$ python -q
>>> import numpy as np
>>> np.set_printoptions(precision=1, suppress=True, linewidth=120)
>>> rng = np.random.default_rng(372362)
>>> arr = rng.normal(size=(24, 3))
>>> arr = 5 * arr / np.linalg.norm(arr, axis=1, keepdims=True)
>>> arr.round(1) + 0
array([[-0.5, -4.2,  2.7],
       [-1.4,  3.8,  2.9],
       [ 3.4,  0.6, -3.6],
       [-2.7,  0.7,  4.2],
       [ 4.3,  0.7, -2.4],
       [ 4. , -3.1,  0. ],
       [-2.2,  1.7,  4.1],
       [-0.4,  0.9,  4.9],
       [-1.1, -1.9, -4.5],
       [-1.4, -1.3, -4.6],
       [-2.5, -4.1, -1.2],
       [-2.6, -3.6,  2.3],
       [ 2.7,  4.2, -0.4],
       [ 4. ,  1. , -2.9],
       [ 0.5, -1.8,  4.6],
       [ 4.6, -0.1, -2.1],
       [ 4.3,  2.5, -0.7],
       [ 0.7, -3.4, -3.6],
       [-1.8, -4. , -2.4],
       [ 2.9, -4. ,  1. ],
       [-3.5,  3.3,  1.4],
       [-0.8,  2.1,  4.5],
       [-0.8,  0.5,  4.9],
       [ 1.1, -3.2, -3.7]])
>>> D = np.linalg.norm(arr[:, None] - arr[None], axis=-1)
>>> (D + 1e9 * np.eye(24)).round(6).argmin(axis=1)
array([11, 21, 13,  6, 13, 19,  3, 22,  9,  8, 18,  0, 16,  4, 22,  4, 12, 23, 10,  5,  1,  7,  7, 17])
>>> np.linalg.matrix_rank(D ** 2)
np.int64(4)
>>> D.shape
(24, 24)
>>> np.linalg.norm(arr, axis=1)
array([5., 5., 5., 5., 5., 5., 5., 5., 5., 5., 5., 5., 5., 5., 5., 5., 5., 5., 5., 5., 5., 5., 5., 5.])
>>> D[19].round(6).argsort(kind="stable")[:4]
array([19,  5,  0, 14])
>>> np.unravel_index(D.round(6).argmax(), D.shape)
(np.int64(1), np.int64(17))
>>> A2 = np.c_[arr[:, :1] @ np.array([[-1]]), np.array([2, 3, 4, 5, 5, 1, 3, 1, 3, 3, 3, 0, 0, 4, 2, 0, 4, 4, 3, 3, 4, 3, 1, 0])]
>>> A2
array([[ 0.5,  2. ],
       [ 1.4,  3. ],
       [-3.4,  4. ],
       [ 2.7,  5. ],
       [-4.3,  5. ],
       [-4. ,  1. ],
       [ 2.2,  3. ],
       [ 0.4,  1. ],
       [ 1.1,  3. ],
       [ 1.4,  3. ],
       [ 2.5,  3. ],
       [ 2.6,  0. ],
       [-2.7,  0. ],
       [-4. ,  4. ],
       [-0.5,  2. ],
       [-4.6,  0. ],
       [-4.3,  4. ],
       [-0.7,  4. ],
       [ 1.8,  3. ],
       [-2.9,  3. ],
       [ 3.5,  4. ],
       [ 0.8,  3. ],
       [ 0.8,  1. ],
       [-1.1,  0. ]])
>>> np.round(np.linalg.norm(np.linalg.qr(arr)[0].T @ A2, axis=0) ** 2 / ((A2 ** 2).sum(axis=0) + 1e-12), 1) + 0
array([1., 0.])
>>> np.round(np.linalg.norm(A2 - arr @ np.linalg.lstsq(arr, A2)[0], axis=0), 1) + 0
array([ 0. , 14.4])
>>> Z = arr[[22, 23]].astype(float)
>>> for _ in range(7):
...     idx = np.linalg.norm(arr[:, None] - Z, axis=-1).argmin(axis=1)
...     Z = np.array([arr[idx == j].mean(axis=0) for j in range(2)])
... 
>>> idx
array([0, 0, 1, 0, 1, 1, 0, 0, 1, 1, 1, 0, 1, 1, 0, 1, 1, 1, 1, 1, 0, 0, 0, 1])
>>> np.abs(Z[1] - Z[0]).argmax()
np.int64(2)
>>> Z
array([[-1.4,  0.3,  3.7],
       [ 1.8, -1.2, -2.2]])
>>> Z[1] - Z[0]
array([ 3.2, -1.5, -5.9])
>>> t3 = np.stack([Z, 3 * Z, Z[::-1]])
>>> t3.shape
(3, 2, 3)
>>> np.linalg.matrix_rank(t3.reshape(3, -1))
np.int64(2)
>>> t3.sum(axis=0)
array([[-4. ,  0.2, 12.4],
       [ 5.7, -4.3, -5.2]])
>>> P = arr @ np.linalg.solve(arr.T @ arr, arr.T)
>>> np.diag(P)
array([0.2, 0.1, 0.1, 0.1, 0.1, 0.2, 0.1, 0.1, 0.1, 0.1, 0.1, 0.1, 0.1, 0.1, 0.2, 0.1, 0.1, 0.1, 0.1, 0.2, 0.2, 0.1,
       0.1, 0.1])
>>> np.round(np.linalg.eigvalsh(P), 1) + 0
array([0., 0., 0., 0., 0., 0., 0., 0., 0., 0., 0., 0., 0., 0., 0., 0., 0., 0., 0., 0., 0., 1., 1., 1.])
>>> P @ arr[:, 1]
array([-4.2,  3.8,  0.6,  0.7,  0.7, -3.1,  1.7,  0.9, -1.9, -1.3, -4.1, -3.6,  4.2,  1. , -1.8, -0.1,  2.5, -3.4,
       -4. , -4. ,  3.3,  2.1,  0.5, -3.2])
>>> m1 = np.eye(7, dtype=int)[rng.permutation(7)]
>>> m1
array([[0, 1, 0, 0, 0, 0, 0],
       [0, 0, 0, 0, 0, 1, 0],
       [0, 0, 0, 0, 1, 0, 0],
       [0, 0, 1, 0, 0, 0, 0],
       [1, 0, 0, 0, 0, 0, 0],
       [0, 0, 0, 0, 0, 0, 1],
       [0, 0, 0, 1, 0, 0, 0]])
>>> np.linalg.pinv(m1)
array([[0., 0., 0., 0., 1., 0., 0.],
       [1., 0., 0., 0., 0., 0., 0.],
       [0., 0., 0., 1., 0., 0., 0.],
       [0., 0., 0., 0., 0., 0., 1.],
       [0., 0., 1., 0., 0., 0., 0.],
       [0., 1., 0., 0., 0., 0., 0.],
       [0., 0., 0., 0., 0., 1., 0.]])
>>> m1[:, 3] @ m1[:, 1]
np.int64(0)
>>> np.linalg.norm(m1, axis=0)
array([1., 1., 1., 1., 1., 1., 1.])
>>> m1 @ m1.T
array([[1, 0, 0, 0, 0, 0, 0],
       [0, 1, 0, 0, 0, 0, 0],
       [0, 0, 1, 0, 0, 0, 0],
       [0, 0, 0, 1, 0, 0, 0],
       [0, 0, 0, 0, 1, 0, 0],
       [0, 0, 0, 0, 0, 1, 0],
       [0, 0, 0, 0, 0, 0, 1]])
>>> W = np.array([[-5, -8, 4, 8],
...     [-5, 5, 7, -4],
...     [7, -6, -2, 8],
...     [-5, -5, -9, 8],
...     [-1, -6, -1, 3],
...     [2, -5, -9, 1],
...     [-6, 3, 2, -8]])
>>> b = np.array([-3, 3, -2, -1])
>>> act = np.maximum(m1 @ W + b, 0)
>>> act
array([[0, 8, 5, 0],
       [0, 0, 0, 0],
       [0, 0, 0, 2],
       [4, 0, 0, 7],
       [0, 0, 2, 7],
       [0, 6, 0, 0],
       [0, 0, 0, 7]])
>>> np.linalg.matrix_rank(act)
np.int64(4)
>>> Z = np.array([[3, -2, 2], [3, -1, 3], [2, 0, 3], [-3, 3, 0]])
>>> W @ Z
array([[-55,  42, -22],
       [ 26,  -7,  26],
       [-25,  16, -10],
       [-72,  39, -52],
       [-32,  17, -23],
       [-30,   4, -38],
       [ 19, -15,   3]])
>>> np.linalg.matrix_power(m1, 2)
array([[0, 0, 0, 0, 0, 1, 0],
       [0, 0, 0, 0, 0, 0, 1],
       [1, 0, 0, 0, 0, 0, 0],
       [0, 0, 0, 0, 1, 0, 0],
       [0, 1, 0, 0, 0, 0, 0],
       [0, 0, 0, 1, 0, 0, 0],
       [0, 0, 1, 0, 0, 0, 0]])
>>> np.linalg.matrix_power(m1, 100)
array([[0, 0, 0, 0, 0, 1, 0],
       [0, 0, 0, 0, 0, 0, 1],
       [1, 0, 0, 0, 0, 0, 0],
       [0, 0, 0, 0, 1, 0, 0],
       [0, 1, 0, 0, 0, 0, 0],
       [0, 0, 0, 1, 0, 0, 0],
       [0, 0, 1, 0, 0, 0, 0]])
>>> np.sort(np.abs(np.linalg.eigvals(m1)))[::-1]
array([1., 1., 1., 1., 1., 1., 1.])
>>> p = np.eye(7)[2]
>>> for _ in range(6):
...     p = p @ m1
...     print(p.round(1))
... 
[0. 0. 0. 0. 1. 0. 0.]
[1. 0. 0. 0. 0. 0. 0.]
[0. 1. 0. 0. 0. 0. 0.]
[0. 0. 0. 0. 0. 1. 0.]
[0. 0. 0. 0. 0. 0. 1.]
[0. 0. 0. 1. 0. 0. 0.]
>>> Q, Rm = np.linalg.qr(m1)
>>> Rm
array([[-1.,  0.,  0.,  0.,  0.,  0.,  0.],
       [ 0., -1.,  0.,  0.,  0.,  0.,  0.],
       [ 0.,  0., -1.,  0.,  0.,  0.,  0.],
       [ 0.,  0.,  0., -1.,  0.,  0.,  0.],
       [ 0.,  0.,  0.,  0., -1.,  0.,  0.],
       [ 0.,  0.,  0.,  0.,  0., -1.,  0.],
       [ 0.,  0.,  0.,  0.,  0.,  0.,  1.]])
>>> Q @ Rm
array([[0., 1., 0., 0., 0., 0., 0.],
       [0., 0., 0., 0., 0., 1., 0.],
       [0., 0., 0., 0., 1., 0., 0.],
       [0., 0., 1., 0., 0., 0., 0.],
       [1., 0., 0., 0., 0., 0., 0.],
       [0., 0., 0., 0., 0., 0., 1.],
       [0., 0., 0., 1., 0., 0., 0.]])
>>> np.allclose(Rm.T @ Rm, m1.T @ m1)
True
